$ ipython --no-banner

In [1]: import numpy as np

In [2]: import numpy.linalg as la

In [3]: np.set_printoptions(precision=2, suppress=True, linewidth=160, sign=" ")

In [4]: m1 = np.load("data.npy")

In [5]: m1
Out[5]: 
array([[ 18,   2,   0,   3,   3,   3,   1],
       [  3,   8,   3,   3,   2,   1,   0],
       [  2,   1,   7,   3,   0,   3,   2],
       [  3,   2,   2,  13,   0,   2,   3],
       [  2,   3,   0,   3,  21,   2,   2],
       [  2,   2,   2,   2,   1,   6,   0],
       [  0,   2,   1,   1,   0,   1,  10]])

In [6]: rng = np.random.default_rng(4676)

In [7]: idx = rng.permutation(7)

In [8]: Y = m1[:, idx] * rng.choice([-1, 1], 7)

In [9]: Y
Out[9]: 
array([[  3, -18,   1,   0,   3,   2,   3],
       [  1,  -3,   0,  -3,   2,   8,   3],
       [  3,  -2,   2,  -7,   0,   1,   3],
       [  2,  -3,   3,  -2,   0,   2,  13],
       [  2,  -2,   2,   0,  21,   3,   3],
       [  6,  -2,   0,  -2,   1,   2,   2],
       [  1,   0,  10,  -1,   0,   2,   1]])

In [10]: left, _, vt = la.svd(m1.T @ Y)

In [11]: np.round(la.lstsq(m1, Y)[0], 2) + 0
Out[11]: 
array([[ 0., -1.,  0.,  0.,  0.,  0.,  0.],
       [ 0.,  0.,  0.,  0.,  0.,  1.,  0.],
       [ 0.,  0.,  0., -1.,  0.,  0.,  0.],
       [ 0.,  0.,  0.,  0.,  0.,  0.,  1.],
       [ 0.,  0.,  0.,  0.,  1.,  0.,  0.],
       [ 1.,  0.,  0.,  0.,  0.,  0.,  0.],
       [ 0.,  0.,  1.,  0.,  0.,  0.,  0.]])
